% python3 -q
>>> import numpy as np
>>> np.set_printoptions(precision=4, suppress=True, linewidth=120)
>>> def tidy(a):
...     return np.round(a, 4) + 0
... 
>>> u = np.array([1, 7, 0]) + 0.5
>>> feats = np.eye(3) - 2 * np.outer(u, u) / (u @ u)
>>> tidy(feats)
array([[ 0.9234, -0.383 , -0.0255],
       [-0.383 , -0.9149, -0.1277],
       [-0.0255, -0.1277,  0.9915]])
>>> evals, vecs = np.linalg.eigh(feats)
>>> vec = np.array([0, -2, -1])
>>> tidy(np.abs(feats).sum(axis=1).max()), tidy(np.abs(evals).max())
(np.float64(1.4255), np.float64(1.0))
>>> tidy(vecs * np.abs(evals) @ vecs.T)
array([[1., 0., 0.],
       [0., 1., 0.],
       [0., 0., 1.]])
>>> tidy(vec @ feats @ vec)
np.float64(-3.1787)
>>> print(tidy(vec @ feats @ vec / (vec @ vec)), tidy(evals[0]), evals[-1])
-0.6357 -1.0 1.0
>>> M2 = np.array([[1, 3, 2], [4, 4, 0], [4, 0, 3]])
>>> M2[-1] = M2[0]
>>> mat = M2 + 0.3 * np.eye(3)
>>> mat
array([[1.3, 3. , 2. ],
       [4. , 4.3, 0. ],
       [1. , 3. , 2.3]])
>>> M2 = np.linalg.inv(mat)
>>> tidy(np.linalg.cond(mat))
np.float64(236.5341)
>>> tidy(np.linalg.inv(M2))
array([[1.3, 3. , 2. ],
       [4. , 4.3, 0. ],
       [1. , 3. , 2.3]])
>>> rng = np.random.default_rng(25740)
>>> idx = rng.permutation(3)
>>> M2 = mat[:, idx] * rng.choice([-1, 1], 3)
>>> M2
array([[ 1.3, -2. , -3. ],
       [ 4. , -0. , -4.3],
       [ 1. , -2.3, -3. ]])
>>> left, _, VT = np.linalg.svd(mat.T @ M2)
>>> tidy(np.linalg.lstsq(mat, M2)[0])
array([[ 1.,  0.,  0.],
       [ 0.,  0., -1.],
       [ 0., -1.,  0.]])
>>> m1 = np.load("data.npy")
>>> m1
array([[ 5.1218,  2.9578,  3.8647],
       [ 5.0971,  2.9975,  4.0787],
       [ 4.9204,  2.8674,  3.9168],
       [ 5.1148,  3.1747,  3.8832],
       [ 4.8881,  3.0945,  3.986 ],
       [ 5.0157,  3.025 ,  3.9186],
       [ 4.9705,  2.8072,  4.031 ],
       [ 5.0613,  3.0321,  3.6746],
       [-0.0272,  1.0649,  8.9678],
       [-0.0462,  1.0874,  8.9064],
       [-0.0066,  0.9307,  8.8731],
       [-0.0841,  0.9906,  9.0338],
       [-0.2008,  1.1502,  8.9402],
       [ 0.1517,  1.0566,  8.9296],
       [ 0.0115,  0.8959,  8.988 ],
       [-0.0697,  1.1273,  9.0205]])
>>> cen = m1 - m1.mean(axis=1)
Traceback (most recent call last):
  File "<python-input-27>", line 1, in <module>
    cen = m1 - m1.mean(axis=1)
          ~~~^~~~~~~~~~~~~~~~~
ValueError: operands could not be broadcast together with shapes (16,3) (16,) 
>>> cen = m1 - m1.mean(axis=0)
>>> left, s, VT = np.linalg.svd(cen, full_matrices=False)
>>> print(np.linalg.matrix_rank(cen))
3
>>> tidy(s)
array([14.8098,  0.3915,  0.3025])
>>> np.searchsorted(np.cumsum(s ** 2) / (s ** 2).sum(), 0.9) + 1
np.int64(1)
>>> tidy(np.abs(VT[-1]))
array([0.612 , 0.301 , 0.7313])
>>> tidy((s ** 2).sum() ** 2 / (s ** 4).sum())
np.float64(1.0022)
>>> print((np.sign(left[:, 0]) == np.sign(left[0, 0])).astype(int))
[1 1 1 1 1 1 1 1 0 0 0 0 0 0 0 0]
>>> tidy(VT[0] * np.sign(VT[0, np.abs(VT[0]).argmax()]))
array([ 0.6832,  0.2644, -0.6807])
>>> cov = np.cov(m1, rowvar=False)
>>> cov.shape
(3, 3)
>>> tidy(np.median(m1, axis=0))
array([2.5199, 1.9787, 6.4759])
>>> tidy(np.corrcoef(m1.T))
array([[ 1.    ,  0.9943, -0.999 ],
       [ 0.9943,  1.    , -0.995 ],
       [-0.999 , -0.995 ,  1.    ]])
>>> print(tidy(cov))
[[ 6.8296  2.6387 -6.797 ]
 [ 2.6387  1.0312 -2.6304]
 [-6.797  -2.6304  6.7775]]
>>> np.argsort(-m1.std(axis=0).round(6), kind="stable")
array([0, 2, 1])
>>> tidy(np.corrcoef(m1[:, 2], m1[:, 1])[0, 1])
np.float64(-0.995)
>>> tidy(np.polyfit(m1[:, 2], m1[:, 1], 1))
array([-0.3881,  4.515 ])
>>> idx = m1[:, 0] > np.median(m1[:, 0])
>>> u = m1[idx].mean(axis=0) - m1[~idx].mean(axis=0)
>>> idx.astype(int)
array([1, 1, 1, 1, 1, 1, 1, 1, 0, 0, 0, 0, 0, 0, 0, 0])
>>> tidy(u)
array([ 5.0576,  1.9566, -5.0382])
>>> np.argsort(-np.abs(u).round(6), kind="stable")
array([0, 2, 1])
